% python3 -q
>>> import numpy as np
>>> import numpy.linalg as la
>>> np.set_printoptions(precision=2, suppress=True, linewidth=120)
>>> M = -2 * np.eye(3) + np.ones((3, 3))
>>> print(M)
[[-1.  1.  1.]
 [ 1. -1.  1.]
 [ 1.  1. -1.]]
>>> # symmetric, so the eigenvalues are real
>>> out = M[0, 0] * M[1:] - np.outer(M[1:, 0], M[0])
>>> print(out)
[[ 0.  0. -2.]
 [ 0. -2.  0.]]
>>> print(la.matrix_rank(out), la.matrix_rank(M))
2 3
>>> print(np.flatnonzero(~out.round(6).any(axis=1)))
[]
>>> rng = np.random.default_rng(4724)
>>> out = M + rng.integers(-2, 3, (3, 2)) @ rng.integers(-2, 3, (2, 3))
>>> print(out)
[[-5. -1.  5.]
 [-1. -1.  9.]
 [-2. -1. -1.]]
>>> print(la.matrix_rank(out - M, tol=1e-8))
2
>>> print(out - M)
[[-4. -2.  4.]
 [-2.  0.  8.]
 [-3. -2.  0.]]
>>> vals, vecs = la.eig(M)
>>> print(vals)
[ 1. -2. -2.]
>>> print(round(np.prod(vals), 2))
4.0
>>> print(np.sort(la.eigvals(la.inv(M))))
[-0.5 -0.5  1. ]
>>> vals, vecs = la.eigh(M)
>>> print(np.round(vecs.T @ M @ vecs, 2) + 0)
[[-2.  0.  0.]
 [ 0. -2.  0.]
 [ 0.  0.  1.]]
>>> print(np.round(vecs.T @ vecs, 2) + 0)
[[1. 0. 0.]
 [0. 1. 0.]
 [0. 0. 1.]]
>>> print(np.unique(vals.round(6) + 0, return_counts=True)[1])
[2 1]
>>> print(np.abs(vecs[:, -1]))
[0.58 0.58 0.58]
>>> print(vals.sum(), np.trace(M))
-3.0 -3.0
>>> print(la.eigvalsh(M @ M))
[1. 4. 4.]
>>> print(la.svd(M, compute_uv=False))
[2. 2. 1.]
>>> print(round(la.det(M), 2))
4.0
>>> print(np.sort(np.abs(la.eigvals(M))))
[1. 2. 2.]
>>> print(M @ M)
[[ 3. -1. -1.]
 [-1.  3. -1.]
 [-1. -1.  3.]]
>>> print((M + M.T) / 2)
[[-1.  1.  1.]
 [ 1. -1.  1.]
 [ 1.  1. -1.]]
>>> print(np.allclose(M, M.T))
True
>>> la.determinant(M)
Traceback (most recent call last):
  File "<python-input-32>", line 1, in <module>
    la.determinant(M)
    ^^^^^^^^^^^^^^
AttributeError: module 'numpy.linalg' has no attribute 'determinant'
>>> X = np.loadtxt("x.csv", delimiter=",")
>>> print(X)
[[-0.44  0.88  0.16]
 [-0.64 -0.18 -0.75]
 [-0.64 -0.43  0.64]]
>>> vec = np.array([2, 5, 4])
>>> target = X @ vec
>>> coef, lr = np.zeros(3), 1 / la.norm(X, 2) ** 2
>>> for i in range(6):
...     coef -= lr * X.T @ (X @ coef - target)
...     if i % 2 == 0: print(i, round(la.norm(X @ coef - target), 2))
... 
0 0.0
2 0.0
4 0.0
>>> print(coef)
[2. 5. 4.]
>>> print(np.round(la.cond(X), 2))
1.0
>>> W1 = np.array([[3, 1], [2, -1], [-1, 2]])
>>> coef = np.array([-2, 3])
>>> H = np.maximum(X @ W1 + coef, 0)
>>> print(H)
[[0.   1.99]
 [0.   1.05]
 [0.   4.08]]
>>> print((H > 0).astype(int))
[[0 1]
 [0 1]
 [0 1]]
>>> print((H > 0).mean(axis=0))
[0. 1.]
>>> C = np.array([[-1, -3], [-2, 3]])
>>> print(W1 @ C)
[[-5 -6]
 [ 0 -9]
 [-3  9]]
>>> print((H @ C).round(6).argmax(axis=1))
[1 1 1]
>>> rank = la.matrix_rank(H)
>>> print(rank)
1
>>> null = la.svd(H)[2][rank:].T
>>> print([int(la.matrix_rank(H[:, :j + 1])) for j in range(2)])
[0, 1]
>>> print(null.shape)
(2, 1)
>>> print([int(la.matrix_rank(np.delete(H, i, axis=0))) for i in range(3)])
[1, 1, 1]
>>> print(np.allclose(H @ null, 0))
True
>>> print(H @ null)
[[0.]
 [0.]
 [0.]]
>>> print(null[:, 0] / null[np.abs(null[:, 0]).round(6).argmax(), 0])
[ 1. -0.]
>>> print([int(la.matrix_rank(H[:i])) for i in range(1, len(H) + 1)])
[1, 1, 1]
>>> print(np.allclose(X @ X.T, X.T @ X))
True
>>> print(np.allclose(X, X.T))
False
>>> print(X @ X)
[[-0.47 -0.62 -0.63]
 [ 0.87 -0.21 -0.44]
 [ 0.14 -0.76  0.64]]
>>> print(round(la.det(X), 2))
1.0
>>> print(np.round(np.abs(la.eigvals(X)).max(), 2))
1.0
>>> vec = np.array([0, -2, -3])
>>> target = X @ vec
>>> print(target)
[-2.24  2.62 -1.07]
>>> print(np.round(la.solve(X, target), 2) + 0)
[ 0. -2. -3.]
>>> print(la.solve(X.T, X[2]))
[ 0. -0.  1.]
>>> print(np.round(la.solve(X, target + X[:, 2]), 2) + 0)
[ 0. -2. -2.]
>>> m1 = np.loadtxt("arr.csv", delimiter=",")
>>> print(m1)
[[1.   0.2  0.04 0.01]
 [0.2  1.   0.2  0.04]
 [0.04 0.2  1.   0.2 ]
 [0.01 0.04 0.2  1.  ]]
>>> # equal to its transpose
>>> vals, vecs = la.eig(m1)
>>> print(vals)
[1.36 1.08 0.71 0.85]
>>> print(np.sort(la.eigvals(m1.T)))
[0.71 0.85 1.08 1.36]
>>> print(np.sort(la.eigvals(m1 @ m1)))
[0.5  0.72 1.17 1.86]
>>> vec = np.ones(4)
>>> for _ in range(3):
...     vec = m1 @ vec
...     vec /= la.norm(vec)
...     print(round(vec @ m1 @ vec, 2))
... 
1.36
1.36
1.36
>>> print(vec)
[0.42 0.57 0.57 0.42]
>>> print(round(float(la.eigvalsh(m1)[-1]), 2))
1.36
